$ python -q
>>> import numpy as np
>>> import numpy.linalg as la
>>> np.set_printoptions(suppress=True, linewidth=100)
>>> def rnd(a):
...     return np.round(a, 1) + 0
... 
>>> W0 = np.load("data.npy")
>>> W0
array([[0., 0., 1., 3., 1.],
       [0., 0., 1., 1., 2.],
       [1., 1., 0., 0., 0.],
       [3., 1., 0., 0., 0.],
       [1., 2., 0., 0., 0.]])
>>> rng = np.random.default_rng(7385)
>>> labels = rng.permutation(5)
>>> labels
array([4, 2, 1, 3, 0])
>>> A2 = W0[labels][:, labels]
>>> np.diag(A2)
array([0., 0., 0., 0., 0.])
>>> rnd(la.det(A2)), rnd(la.det(W0[labels]))
(np.float64(0.0), np.float64(0.0))
>>> Uu, sv, vt = la.svd(W0)
>>> V = vt[:(sv > 1e-8).sum()]
>>> x0 = W0[3] + 4 * W0[2] + rng.integers(2) * np.eye(5)[1]
>>> x0
array([7., 5., 0., 0., 0.])
>>> rnd(V.T @ V)
array([[ 1. ,  0. ,  0. ,  0. ,  0. ],
       [ 0. ,  1. ,  0. ,  0. ,  0. ],
       [ 0. ,  0. ,  0.2,  0.2,  0.3],
       [ 0. ,  0. ,  0.2,  1. , -0.1],
       [ 0. ,  0. ,  0.3, -0.1,  0.9]])
>>> np.trace(W0)
np.float64(0.0)
>>> [round(float(x), 1) for x in la.svd(W0, compute_uv=False)[:3]]
[3.9, 3.9, 1.4]
>>> la.matrix_rank(W0, rtol=0.1)
np.int64(4)
>>> rnd(la.norm(W0, 2) / la.norm(W0))
np.float64(0.7)
>>> la.cond(W0) > 100
np.True_
>>> feats = np.loadtxt("case19.csv", delimiter=",")
>>> feats
array([[  0.,   0.,   0.,   0.,   0.],
       [ -3.,  -3.,  -2.,   1.,  -3.],
       [-15., -15., -10.,   5., -15.],
       [ -3.,  -3.,  -2.,   1.,  -3.],
       [-15., -15., -10.,   5., -15.],
       [ -9.,  -9.,  -6.,   3.,  -9.],
       [ -6.,  -6.,  -4.,   2.,  -6.],
       [ -6.,  -6.,  -4.,   2.,  -6.]])
>>> Uu, sv, vt = la.svd(feats)
>>> V = vt[:(sv > 1e-8).sum()]
>>> x0 = feats[3] + 3 * feats[0] + rng.integers(2) * np.eye(5)[4]
>>> x0
array([-3., -3., -2.,  1., -2.])
>>> la.matrix_rank(np.vstack([feats, x0]))
np.int64(2)
>>> np.allclose(V.T @ V @ x0, x0)
False
>>> rnd(V.T @ V)
array([[ 0.3,  0.3,  0.2, -0.1,  0.3],
       [ 0.3,  0.3,  0.2, -0.1,  0.3],
       [ 0.2,  0.2,  0.1, -0.1,  0.2],
       [-0.1, -0.1, -0.1,  0. , -0.1],
       [ 0.3,  0.3,  0.2, -0.1,  0.3]])
>>> rnd(la.norm(x0 - V.T @ V @ x0))
np.float64(0.8)
>>> Uu, sv, vt = la.svd(feats)
>>> rnd(sv)
array([47.,  0.,  0.,  0.,  0.])
>>> np.argmax(sv[:-1] / (sv[1:] + 1e-6)) + 1
np.int64(1)
>>> A2 = Uu[:, :1] @ np.diag(sv[:1]) @ vt[:1]
>>> rnd(la.norm(feats - A2, 2)), rnd(sv[1])
(np.float64(0.0), np.float64(0.0))
>>> rnd(A2)
array([[  0.,   0.,   0.,   0.,   0.],
       [ -3.,  -3.,  -2.,   1.,  -3.],
       [-15., -15., -10.,   5., -15.],
       [ -3.,  -3.,  -2.,   1.,  -3.],
       [-15., -15., -10.,   5., -15.],
       [ -9.,  -9.,  -6.,   3.,  -9.],
       [ -6.,  -6.,  -4.,   2.,  -6.],
       [ -6.,  -6.,  -4.,   2.,  -6.]])
>>> rnd(la.norm(feats - A2) / la.norm(feats))
np.float64(0.0)
>>> la.matrix_rank(A2)
np.int64(1)
>>> x0 = np.array([0, 0, 0, 2, 2])
>>> h = np.maximum(feats @ x0, 0)
>>> np.flatnonzero(h > 1e-9)
array([], dtype=int64)
>>> np.maximum(feats @ x0, 0) - np.maximum(-feats @ x0, 0)
array([  0.,  -4., -20.,  -4., -20., -12.,  -8.,  -8.])
>>> rk = la.matrix_rank(feats)
>>> rk
np.int64(1)
>>> N = la.svd(feats)[2][rk:].T
>>> la.matrix_rank(feats.T @ feats), la.matrix_rank(feats @ feats.T)
(np.int64(1), np.int64(1))
>>> N.shape
(5, 4)
>>> [int(la.matrix_rank(feats[:i])) for i in range(1, len(feats) + 1)]
[0, 1, 1, 1, 1, 1, 1, 1]
>>> np.allclose(feats @ N, 0)
True
>>> [int(la.matrix_rank(np.delete(feats, i, axis=0))) for i in range(8)]
[1, 1, 1, 1, 1, 1, 1, 1]
>>> O, _ = la.qr(np.array([[-1.3, 0.5, -0.1, 1.1],
...     [1.0, 0.2, 0.3, -0.7],
...     [0.3, -1.3, 0.1, 0.1],
...     [1.7, -1.4, -1.0, 0.9]]))
>>> K = -2 * O
>>> rnd(K)
array([[ 1.1, -0.3, -0.8, -1.4],
       [-0.8,  1.1,  0.7, -1.3],
       [-0.3, -1.6,  1.1, -0.5],
       [-1.4, -0.6, -1.2, -0.3]])
>>> x0 = np.array([1, 1, 4, 2])
>>> h = np.maximum(K @ x0, 0)
>>> np.flatnonzero(h > 1e-9)
array([1, 2])
>>> rnd(K.T @ h)
array([-1. , -2.2,  2.7, -1.7])
>>> rnd(h)
array([0. , 0.7, 1.9, 0. ])
>>> u = np.array([2, 0, 2, 2])
>>> A2 = K + np.outer(u, np.eye(4)[3])
>>> rnd(A2)
array([[ 1.1, -0.3, -0.8,  0.6],
       [-0.8,  1.1,  0.7, -1.3],
       [-0.3, -1.6,  1.1,  1.5],
       [-1.4, -0.6, -1.2,  1.7]])
>>> rnd(la.det(A2) / la.det(K)), rnd(1 + la.solve(K, u)[3])
(np.float64(-0.1), np.float64(-0.1))
>>> la.matrix_rank(la.inv(A2) - la.inv(K), tol=1e-8)
np.int64(1)
>>> theta = np.radians(90)
>>> R = np.eye(4)
>>> R[2, 2] = R[3, 3] = np.cos(theta)
>>> R[2, 3], R[3, 2] = -np.sin(theta), np.sin(theta)
>>> rnd(R)
array([[ 1.,  0.,  0.,  0.],
       [ 0.,  1.,  0.,  0.],
       [ 0.,  0.,  0., -1.],
       [ 0.,  0.,  1.,  0.]])
>>> A2 = K @ R.T
>>> rnd(la.svd(K, compute_uv=False)), rnd(la.svd(A2, compute_uv=False))
(array([2., 2., 2., 2.]), array([2., 2., 2., 2.]))
>>> rnd(A2)
array([[ 1.1, -0.3,  1.4, -0.8],
       [-0.8,  1.1,  1.3,  0.7],
       [-0.3, -1.6,  0.5,  1.1],
       [-1.4, -0.6,  0.3, -1.2]])
>>> O = K.astype(float).copy()
>>> for j in range(4):
...     O[:, j] -= O[:, :j] @ (O[:, :j].T @ O[:, j])
...     O[:, j] /= la.norm(O[:, j])
... 
>>> rnd(O.T @ O)
array([[1., 0., 0., 0.],
       [0., 1., 0., 0.],
       [0., 0., 1., 0.],
       [0., 0., 0., 1.]])
>>> rnd(O)
array([[ 0.5, -0.2, -0.4, -0.7],
       [-0.4,  0.5,  0.4, -0.6],
       [-0.1, -0.8,  0.6, -0.2],
       [-0.7, -0.3, -0.6, -0.1]])
>>> rnd(O.T @ K)
array([[2., 0., 0., 0.],
       [0., 2., 0., 0.],
       [0., 0., 2., 0.],
       [0., 0., 0., 2.]])
>>> m1 = np.load("run3.npy")
>>> m1
array([[-0.8,  0.2,  0.6, -1.1, -0.8],
       [ 0. , -1.1, -1.1,  0.5, -0.2],
       [ 1.1, -1.7,  0.7, -1.6, -1. ],
       [-1.8,  1.3, -0.4,  1.4, -0.6],
       [-0.4, -1.9, -0.1,  1.3,  1.2],
       [ 0.1, -1.2, -1. ,  0.5, -0.3]])
>>> A2 = np.c_[m1[:, :2] @ np.array([[8, 9], [-7, 3]]), np.array([2, 2, 1, 2, 2, 0])]
>>> rnd(A2)
array([[ -7.8,  -6.6,   2. ],
       [  7.7,  -3.3,   2. ],
       [ 20.7,   4.8,   1. ],
       [-23.5, -12.3,   2. ],
       [ 10.1,  -9.3,   2. ],
       [  9.2,  -2.7,   0. ]])
>>> la.matrix_rank(np.c_[m1, A2])
np.int64(6)
>>> rnd(la.norm(la.qr(m1)[0].T @ A2, axis=0) ** 2 / ((A2 ** 2).sum(axis=0) + 1e-12))
array([1. , 1. , 0.9])
>>> rnd(la.lstsq(m1, A2[:, 0])[0])
array([ 8., -7.,  0.,  0.,  0.])
>>> la.matrix_rank(A2)
np.int64(3)
>>> mat = np.diag(np.array([2, 0, 2, 0, 0, 1, -1]))
>>> mat
array([[ 2,  0,  0,  0,  0,  0,  0],
       [ 0,  0,  0,  0,  0,  0,  0],
       [ 0,  0,  2,  0,  0,  0,  0],
       [ 0,  0,  0,  0,  0,  0,  0],
       [ 0,  0,  0,  0,  0,  0,  0],
       [ 0,  0,  0,  0,  0,  1,  0],
       [ 0,  0,  0,  0,  0,  0, -1]])
>>> A2 = mat[0, 0] * mat[1:] - np.outer(mat[1:, 0], mat[0])
>>> A2
array([[ 0,  0,  0,  0,  0,  0,  0],
       [ 0,  0,  4,  0,  0,  0,  0],
       [ 0,  0,  0,  0,  0,  0,  0],
       [ 0,  0,  0,  0,  0,  0,  0],
       [ 0,  0,  0,  0,  0,  2,  0],
       [ 0,  0,  0,  0,  0,  0, -2]])
>>> la.matrix_rank(A2), la.matrix_rank(mat)
(np.int64(3), np.int64(4))
>>> mat[:, 0] / mat[0, 0]
array([1., 0., 0., 0., 0., 0., 0.])
>>> def softmax(z):
...     e = np.exp(z - z.max(axis=-1, keepdims=True))
...     return e / e.sum(axis=-1, keepdims=True)
... 
>>> rnd(softmax(mat[4] + 5))
array([0.1, 0.1, 0.1, 0.1, 0.1, 0.1, 0.1])
>>> rnd(softmax(mat[4]))
array([0.1, 0.1, 0.1, 0.1, 0.1, 0.1, 0.1])
>>> S = mat @ mat.T / np.sqrt(7)
>>> rnd(softmax(S + np.triu(np.full(S.shape, -np.inf), 1)))
array([[1. , 0. , 0. , 0. , 0. , 0. , 0. ],
       [0.5, 0.5, 0. , 0. , 0. , 0. , 0. ],
       [0.2, 0.2, 0.7, 0. , 0. , 0. , 0. ],
       [0.2, 0.2, 0.2, 0.2, 0. , 0. , 0. ],
       [0.2, 0.2, 0.2, 0.2, 0.2, 0. , 0. ],
       [0.2, 0.2, 0.2, 0.2, 0.2, 0.2, 0. ],
       [0.1, 0.1, 0.1, 0.1, 0.1, 0.1, 0.2]])
>>> softmax(S).round(6).argmax(axis=1)
array([0, 0, 2, 0, 0, 5, 6])
>>> rnd(softmax(S))
array([[0.4, 0.1, 0.1, 0.1, 0.1, 0.1, 0.1],
       [0.1, 0.1, 0.1, 0.1, 0.1, 0.1, 0.1],
       [0.1, 0.1, 0.4, 0.1, 0.1, 0.1, 0.1],
       [0.1, 0.1, 0.1, 0.1, 0.1, 0.1, 0.1],
       [0.1, 0.1, 0.1, 0.1, 0.1, 0.1, 0.1],
       [0.1, 0.1, 0.1, 0.1, 0.1, 0.2, 0.1],
       [0.1, 0.1, 0.1, 0.1, 0.1, 0.1, 0.2]])
